In [1]: import numpy as np

In [2]: np.set_printoptions(suppress=True, linewidth=200)

In [3]: def tidy(a):
   ...:     return np.round(a, 2) + 0
   ...: 

In [4]: M = np.array([[1, 3, 0, 0], [2, 2, 0, 0], [0, 0, 1, 3], [0, 0, 2, 2]])

In [5]: ev, evecs = np.linalg.eig(M)

In [6]: M @ evecs[:, 0] - ev[0] * evecs[:, 0]
Out[6]: array([0., 0., 0., 0.])

In [7]: ev
Out[7]: array([-1.,  4., -1.,  4.])

In [8]: tidy(np.sort(np.linalg.eigvals(M @ M)))
Out[8]: array([ 1.,  1., 16., 16.])

In [9]: tidy(np.sort(np.linalg.eigvals(np.linalg.inv(M))))
Out[9]: array([-1.  , -1.  ,  0.25,  0.25])

In [10]: np.abs(M).max()
Out[10]: np.int64(3)

In [11]: M - M[0]
Out[11]: 
array([[ 0,  0,  0,  0],
       [ 1, -1,  0,  0],
       [-1, -3,  1,  3],
       [-1, -3,  2,  2]])

In [12]: np.linalg.matrix_rank(M)
Out[12]: np.int64(4)

In [13]: M.mean(axis=0)
Out[13]: array([0.75, 1.25, 0.75, 1.25])

In [14]: np.unravel_index(np.abs(M).argmax(), M.shape)
Out[14]: (np.int64(0), np.int64(1))

In [15]: M.sum(axis=0)
Out[15]: array([3, 5, 3, 5])

In [16]: J = np.load("run19.npy")

In [17]: J
Out[17]: 
array([[-1.88,  3.  , -1.89],
       [-0.84,  3.  ,  2.27],
       [-4.09,  3.  ,  0.71],
       [-1.2 ,  3.  ,  4.78],
       [-6.09,  3.  , -0.89],
       [ 2.59,  3.  ,  4.02],
       [-4.1 ,  3.  ,  2.17],
       [-2.88,  3.  , -1.83],
       [ 3.75,  3.  ,  4.75],
       [-1.5 ,  3.  ,  0.68],
       [ 2.01,  3.  , -0.16],
       [-0.68,  3.  ,  0.88],
       [ 2.75,  3.  ,  1.03],
       [ 5.16,  3.  ,  3.09],
       [ 0.37,  3.  ,  2.57],
       [-0.09,  3.  , -1.32],
       [ 1.02,  3.  ,  3.09],
       [ 0.48,  3.  ,  2.42],
       [-2.03,  3.  ,  3.01],
       [-3.17,  3.  , -0.01],
       [ 0.32,  3.  ,  3.04],
       [ 3.02,  3.  ,  1.07],
       [-6.11,  3.  ,  1.96],
       [ 1.45,  3.  ,  0.84],
       [-7.51,  3.  , -1.36]])

In [18]: P = J @ np.linalg.solve(J.T @ J, J.T)

In [19]: tidy(np.linalg.eigvalsh(P))
Out[19]: array([0., 0., 0., 0., 0., 0., 0., 0., 0., 0., 0., 0., 0., 0., 0., 0., 0., 0., 0., 0., 0., 0., 1., 1., 1.])

In [20]: np.trace(P)
Out[20]: np.float64(3.0)

In [21]: tidy(P @ J[:, 1])
Out[21]: array([3., 3., 3., 3., 3., 3., 3., 3., 3., 3., 3., 3., 3., 3., 3., 3., 3., 3., 3., 3., 3., 3., 3., 3., 3.])

In [22]: A2 = np.array([[0, -1], [-1, -2], [1, -2]])

In [23]: np.vstack([J, A2.T]).shape
Out[23]: (27, 3)

In [24]: np.einsum("ij->j", J)
Out[24]: array([-19.25,  75.  ,  34.92])

In [25]: A2 = np.c_[J[:, :2] @ np.array([[2, 2], [2, 2]]), np.array([2, 0, 3, 2, 3, 1, -2, 1, -2, -1, -1, -2, -1, 0, -2, 1, 3, -1, -1, -1, 1, 1, 3, 1, -3])]

In [26]: tidy(A2)
Out[26]: 
array([[ 2.24,  2.24,  2.  ],
       [ 4.32,  4.32,  0.  ],
       [-2.18, -2.18,  3.  ],
       [ 3.6 ,  3.6 ,  2.  ],
       [-6.18, -6.18,  3.  ],
       [11.18, 11.18,  1.  ],
       [-2.2 , -2.2 , -2.  ],
       [ 0.24,  0.24,  1.  ],
       [13.5 , 13.5 , -2.  ],
       [ 3.  ,  3.  , -1.  ],
       [10.02, 10.02, -1.  ],
       [ 4.64,  4.64, -2.  ],
       [11.5 , 11.5 , -1.  ],
       [16.32, 16.32,  0.  ],
       [ 6.74,  6.74, -2.  ],
       [ 5.82,  5.82,  1.  ],
       [ 8.04,  8.04,  3.  ],
       [ 6.96,  6.96, -1.  ],
       [ 1.94,  1.94, -1.  ],
       [-0.34, -0.34, -1.  ],
       [ 6.64,  6.64,  1.  ],
       [12.04, 12.04,  1.  ],
       [-6.22, -6.22,  3.  ],
       [ 8.9 ,  8.9 ,  1.  ],
       [-9.02, -9.02, -3.  ]])

In [27]: tidy(np.linalg.norm(A2 - J @ np.linalg.lstsq(J, A2)[0], axis=0))
Out[27]: array([0.  , 0.  , 8.87])

In [28]: np.linalg.matrix_rank(np.c_[J, A2])
Out[28]: np.int64(4)

In [29]: data = np.loadtxt("w.csv", delimiter=",")

In [30]: tidy(data)
Out[30]: 
array([[-2.96,  4.1 ,  8.63],
       [ 3.18, -4.24, -8.48],
       [ 0.63,  1.54,  9.86],
       [ 2.88, -0.28,  9.57],
       [-0.37, -1.74, -9.84],
       [ 7.93, -5.92,  1.43],
       [-7.74,  6.26,  0.95],
       [ 7.18, -4.54,  5.27],
       [-0.54,  2.43,  9.69],
       [-3.15,  0.51, -9.48],
       [ 1.42,  0.92,  9.86],
       [-2.17, -0.32, -9.76],
       [-2.34, -0.17, -9.72],
       [-7.93,  6.02, -0.97],
       [-7.82,  5.55, -2.83],
       [ 4.78, -1.98,  8.56],
       [ 5.42, -2.6 ,  7.99],
       [-2.34,  3.69,  8.99],
       [ 4.83, -5.24, -7.02],
       [-7.8 ,  6.23,  0.59],
       [-7.11,  4.45, -5.44]])

In [31]: th = np.radians(168)

In [32]: Rm = np.eye(3)

In [33]: Rm[2, 2] = Rm[0, 0] = np.cos(th)

In [34]: Rm[2, 0], Rm[0, 2] = -np.sin(th), np.sin(th)

In [35]: tidy(Rm)
Out[35]: 
array([[-0.98,  0.  ,  0.21],
       [ 0.  ,  1.  ,  0.  ],
       [-0.21,  0.  , -0.98]])

In [36]: A2 = data @ Rm.T

In [37]: tidy(np.linalg.det(Rm)), tidy(np.trace(Rm))
Out[37]: (np.float64(1.0), np.float64(-0.96))

In [38]: np.allclose(np.linalg.norm(data, axis=1), np.linalg.norm(A2, axis=1))
Out[38]: True

In [39]: tidy(np.abs(A2 - data).max(axis=0))
Out[39]: array([15.54,  0.  , 19.79])

In [40]: np.allclose(data @ data.T, A2 @ A2.T)
Out[40]: True

In [41]: tidy(np.linalg.svd(data, compute_uv=False)), tidy(np.linalg.svd(A2, compute_uv=False))
Out[41]: (array([35.97, 28.39,  0.  ]), array([35.97, 28.39,  0.  ]))

In [42]: arr = np.array([[1, -1, 1], [1, 0, 0], [1, 1, 1]])

In [43]: q, Rm = np.linalg.qr(J)

In [44]: np.allclose(Rm.T @ Rm, J.T @ J)
Out[44]: True

In [45]: tidy(np.trace(q @ q.T))
Out[45]: np.float64(3.0)

In [46]: tidy(q @ Rm)
Out[46]: 
array([[-1.88,  3.  , -1.89],
       [-0.84,  3.  ,  2.27],
       [-4.09,  3.  ,  0.71],
       [-1.2 ,  3.  ,  4.78],
       [-6.09,  3.  , -0.89],
       [ 2.59,  3.  ,  4.02],
       [-4.1 ,  3.  ,  2.17],
       [-2.88,  3.  , -1.83],
       [ 3.75,  3.  ,  4.75],
       [-1.5 ,  3.  ,  0.68],
       [ 2.01,  3.  , -0.16],
       [-0.68,  3.  ,  0.88],
       [ 2.75,  3.  ,  1.03],
       [ 5.16,  3.  ,  3.09],
       [ 0.37,  3.  ,  2.57],
       [-0.09,  3.  , -1.32],
       [ 1.02,  3.  ,  3.09],
       [ 0.48,  3.  ,  2.42],
       [-2.03,  3.  ,  3.01],
       [-3.17,  3.  , -0.01],
       [ 0.32,  3.  ,  3.04],
       [ 3.02,  3.  ,  1.07],
       [-6.11,  3.  ,  1.96],
       [ 1.45,  3.  ,  0.84],
       [-7.51,  3.  , -1.36]])

In [47]: tidy(q.T @ q)
Out[47]: 
array([[1., 0., 0.],
       [0., 1., 0.],
       [0., 0., 1.]])

In [48]: A = np.loadtxt("m.csv", delimiter=",")

In [49]: A
Out[49]: 
array([[ 7.47,  2.21, -1.07, -4.29],
       [-6.89,  5.08, -8.6 , -5.06],
       [-7.84, 13.25, 10.75, -2.65],
       [ 4.77,  3.68, -8.62,  3.95]])

In [50]: x0 = np.array([-4, 1, -3, 3])

In [51]: target = A @ x0

In [52]: tidy(target)
Out[52]: array([-37.33,  43.26,   4.41,  22.31])

In [53]: tidy(np.linalg.solve(A, target))
Out[53]: array([-4.,  1., -3.,  3.])

In [54]: tidy(np.linalg.solve(A, A[:, 3]))
Out[54]: array([0., 0., 0., 1.])

In [55]: tidy(np.linalg.solve(A, -2 * target))
Out[55]: array([ 8., -2.,  6., -6.])

In [56]: rng = np.random.default_rng(278)

In [57]: labels = rng.permutation(4)

In [58]: A2 = A[:, labels] * rng.choice([-1, 1], 4)

In [59]: A2
Out[59]: 
array([[  4.29,   7.47,   1.07,   2.21],
       [  5.06,  -6.89,   8.6 ,   5.08],
       [  2.65,  -7.84, -10.75,  13.25],
       [ -3.95,   4.77,   8.62,   3.68]])

In [60]: Uu, _, Vh = np.linalg.svd(A.T @ A2)

In [61]: tidy(Uu @ Vh)
Out[61]: 
array([[ 0.,  1.,  0.,  0.],
       [ 0.,  0.,  0.,  1.],
       [ 0.,  0., -1.,  0.],
       [-1.,  0.,  0.,  0.]])

In [62]: W0 = np.load("mat.npy")

In [63]: W0
Out[63]: 
array([[ 19.19,   1.07,   5.55],
       [  2.1 ,  -7.41, -18.46],
       [-12.37,   8.2 ,  13.41],
       [  8.44, -17.78,  -3.54],
       [  9.83,   2.09,  17.29],
       [ -2.35,  18.95,   5.95],
       [ -4.36,  17.06,  -9.48],
       [ -3.59, -19.57,   2.07],
       [ -2.78,   4.95,  19.18],
       [-11.02,  16.69,  -0.2 ],
       [-16.76,  10.91,   0.02],
       [ -9.48, -17.44,  -2.45],
       [  5.79, -12.11, -14.83]])

In [64]: labels = rng.permutation(3)

In [65]: A2 = W0[:, labels] * rng.choice([-1, 1], 3)

In [66]: A2
Out[66]: 
array([[ -1.07,   5.55,  19.19],
       [  7.41, -18.46,   2.1 ],
       [ -8.2 ,  13.41, -12.37],
       [ 17.78,  -3.54,   8.44],
       [ -2.09,  17.29,   9.83],
       [-18.95,   5.95,  -2.35],
       [-17.06,  -9.48,  -4.36],
       [ 19.57,   2.07,  -3.59],
       [ -4.95,  19.18,  -2.78],
       [-16.69,  -0.2 , -11.02],
       [-10.91,   0.02, -16.76],
       [ 17.44,  -2.45,  -9.48],
       [ 12.11, -14.83,   5.79]])

In [67]: Uu, _, Vh = np.linalg.svd(W0.T @ A2)

In [68]: labels
Out[68]: array([1, 2, 0])

In [69]: Uu, sv, Vh = np.linalg.svd(A2, full_matrices=False)

In [70]: tidy(np.sqrt((sv ** 2).sum())), tidy(np.linalg.norm(A2))
Out[70]: (np.float64(72.11), np.float64(72.11))

In [71]: np.abs(Uu[:, 0]).round(6).argmax()
Out[71]: np.int64(5)

In [72]: tidy(np.abs(Vh[0]))
Out[72]: array([0.86, 0.41, 0.32])

In [73]: tidy(sv)
Out[73]: array([53.23, 37.55, 30.93])

In [74]: tidy(np.cumsum(sv ** 2) / np.sum(sv ** 2))
Out[74]: array([0.54, 0.82, 1.  ])

In [75]: def softmax(z):
    ...:     e = np.exp(z - z.max(axis=-1, keepdims=True))
    ...:     return e / e.sum(axis=-1, keepdims=True)
    ...: 

In [76]: tidy(softmax(10 * W0[6]))
Out[76]: array([0., 1., 0.])

In [77]: tidy(softmax(W0[6] + 3))
Out[77]: array([0., 1., 0.])

In [78]: scores = W0 @ W0.T / np.sqrt(3)

In [79]: softmax(scores).round(6).argmax(axis=1)
Out[79]: array([ 0,  1,  2,  3,  4,  5,  6,  7,  8,  9, 10, 11, 12])

In [80]: tidy(softmax(scores)[6] @ W0)
Out[80]: array([-4.36, 17.06, -9.48])

In [81]: t3 = np.stack([arr, 5 * arr, arr[::-1]])

In [82]: tidy(np.linalg.det(t3))
Out[82]: array([  2., 250.,  -2.])

In [83]: tidy(np.linalg.norm(t3, axis=(1, 2)))
Out[83]: array([ 2.65, 13.23,  2.65])

In [84]: t3.sum(axis=0)
Out[84]: 
array([[ 7, -5,  7],
       [ 7,  0,  0],
       [ 7,  5,  7]])

In [85]: A2 = np.c_[W0[:, :2] @ np.array([[-1, 2], [-1, 2]]), np.array([1, 0, 3, -1, -3, 2, 0, 1, 0, -1, 2, -2, -3])]

In [86]: tidy(A2)
Out[86]: 
array([[-20.26,  40.52,   1.  ],
       [  5.31, -10.62,   0.  ],
       [  4.17,  -8.34,   3.  ],
       [  9.34, -18.68,  -1.  ],
       [-11.92,  23.84,  -3.  ],
       [-16.6 ,  33.2 ,   2.  ],
       [-12.7 ,  25.4 ,   0.  ],
       [ 23.16, -46.32,   1.  ],
       [ -2.17,   4.34,   0.  ],
       [ -5.67,  11.34,  -1.  ],
       [  5.85, -11.7 ,   2.  ],
       [ 26.92, -53.84,  -2.  ],
       [  6.32, -12.64,  -3.  ]])

In [87]: np.linalg.matrix_rank(np.c_[W0, A2])
Out[87]: np.int64(4)

In [88]: np.linalg.matrix_rank(A2)
Out[88]: np.int64(2)

In [89]: feats = np.load("block3.npy")

In [90]: feats
Out[90]: 
array([[0, 0, 0, 0],
       [0, 0, 0, 0],
       [0, 0, 3, 0],
       [0, 0, 0, 1]])

In [91]: ev, evecs = np.linalg.eigh(feats)

In [92]: x0 = np.array([2, 0, -2, 3])

In [93]: np.abs(feats).sum(axis=1).max(), np.abs(ev).max()
Out[93]: (np.int64(3), np.float64(3.0))

In [94]: tidy(np.linalg.eigvalsh(feats[1:, 1:]))
Out[94]: array([0., 1., 3.])

In [95]: (np.sign(evecs[:, -1].round(6)) == np.sign(evecs[0, -1].round(6))).astype(int)
Out[95]: array([1, 1, 0, 1])

In [96]: tidy(x0 @ feats @ x0 / (x0 @ x0)), ev[0], ev[-1]
Out[96]: (np.float64(1.24), np.float64(0.0), np.float64(3.0))

In [97]: np.linalg.matrix_rank(feats - feats[0, 0] * np.eye(4))
Out[97]: np.int64(2)
